$ ipython --no-banner

In [1]: import numpy as np

In [2]: np.set_printoptions(suppress=True, linewidth=120)

In [3]: M = np.load("case14.npy")

In [4]: M
Out[4]: 
array([[-0.4  , -1.5  , -0.9  ,  0.901,  0.5  ,  0.4  ,  0.6  , -1.7  ],
       [ 0.4  ,  0.   ,  1.5  , -1.476,  0.6  ,  1.3  ,  0.6  ,  0.7  ],
       [-0.5  ,  0.8  , -1.8  ,  1.805, -1.8  , -0.3  , -0.3  ,  0.2  ],
       [-0.1  , -0.3  , -0.6  ,  0.642,  0.1  , -0.2  , -1.4  ,  0.1  ],
       [ 0.1  ,  1.   , -0.6  ,  0.583, -0.9  ,  0.8  ,  1.7  ,  0.2  ],
       [ 1.6  , -2.4  , -0.5  ,  0.482,  0.5  , -0.2  , -0.5  , -1.3  ],
       [ 0.1  ,  1.   ,  0.6  , -0.581, -0.5  , -0.5  , -0.5  ,  0.7  ],
       [-0.2  ,  0.1  , -0.4  ,  0.414,  1.3  , -0.5  , -0.4  , -0.2  ],
       [ 0.2  , -0.5  ,  0.3  , -0.289,  1.4  , -2.2  , -0.2  ,  0.   ],
       [-1.2  ,  0.   ,  0.8  , -0.817,  0.9  , -0.7  ,  0.2  ,  1.6  ],
       [ 0.6  , -1.2  , -1.1  ,  1.101, -0.3  ,  0.7  ,  2.4  ,  0.   ],
       [ 1.3  , -0.5  , -1.   ,  0.995,  0.1  ,  0.8  , -2.   , -0.9  ],
       [ 1.9  , -0.2  , -1.3  ,  1.284, -1.4  ,  0.4  ,  0.7  ,  1.2  ],
       [ 2.2  , -3.3  , -0.8  ,  0.775, -0.1  , -0.5  ,  2.1  , -0.7  ],
       [ 0.5  ,  0.2  ,  0.9  , -0.917, -0.1  ,  0.3  ,  0.   , -1.   ],
       [-1.5  , -0.5  ,  1.6  , -1.625,  0.3  , -1.4  , -0.5  , -0.9  ],
       [ 0.1  , -0.6  , -1.3  ,  1.306, -0.5  ,  0.6  ,  0.8  ,  1.1  ],
       [ 0.9  , -1.   , -0.1  ,  0.122, -0.7  ,  1.2  ,  0.7  ,  0.2  ],
       [ 0.9  , -3.   ,  1.9  , -1.938,  1.8  ,  0.2  ,  0.5  , -0.3  ],
       [ 0.   , -0.3  , -0.6  ,  0.566, -0.8  ,  0.3  , -1.6  ,  0.5  ],
       [ 0.5  , -0.2  , -0.3  ,  0.277,  0.3  ,  0.6  ,  1.4  , -0.2  ],
       [ 1.4  , -0.3  , -0.6  ,  0.609, -0.2  ,  0.5  , -0.3  ,  0.2  ],
       [-0.5  , -0.3  , -1.   ,  0.994, -0.7  ,  0.4  , -0.5  , -0.1  ],
       [ 0.   , -1.3  ,  0.3  , -0.309,  0.1  ,  0.6  , -1.3  ,  0.1  ],
       [-0.4  , -0.3  ,  0.8  , -0.795,  0.8  , -1.1  ,  0.1  ,  1.8  ],
       [ 0.6  ,  0.6  , -0.2  ,  0.19 ,  0.7  ,  1.2  , -0.6  ,  1.3  ],
       [ 1.4  ,  0.5  , -0.5  ,  0.521, -0.3  , -0.9  ,  0.8  ,  0.9  ],
       [ 1.2  , -0.9  ,  1.8  , -1.796, -0.2  , -0.7  ,  0.1  , -0.9  ],
       [ 0.1  ,  0.4  , -0.5  ,  0.533, -0.4  , -2.6  , -0.1  ,  1.4  ],
       [ 2.6  ,  0.9  , -0.6  ,  0.604, -0.2  , -1.1  ,  0.6  ,  2.   ],
       [-1.1  , -0.4  ,  0.8  , -0.779,  1.1  ,  1.4  ,  0.   ,  0.2  ],
       [ 0.5  , -0.1  , -0.2  ,  0.183, -0.5  , -0.9  ,  0.6  ,  0.2  ],
       [ 0.9  , -1.2  , -0.3  ,  0.322, -1.3  , -0.4  , -0.7  ,  0.   ],
       [ 1.2  ,  0.7  ,  0.1  , -0.095,  0.   ,  1.   ,  1.9  ,  0.   ],
       [-1.1  , -0.2  ,  0.5  , -0.462,  0.8  ,  1.   ,  0.2  , -0.6  ]])

In [5]: Uu, sig, Vh = np.linalg.svd(M)

In [6]: np.argmax(sig[:-1] / (sig[1:] + 1e-6)) + 1
Out[6]: np.int64(7)

In [7]: A2 = Uu[:, :7] @ np.diag(sig[:7]) @ Vh[:7]

In [8]: np.linalg.matrix_rank(A2)
Out[8]: np.int64(7)

In [9]: np.linalg.matrix_rank(M, rtol=0.05)
Out[9]: np.int64(7)

In [10]: np.round(np.linalg.norm(M - A2) / np.linalg.norm(M), 3)
Out[10]: np.float64(0.005)
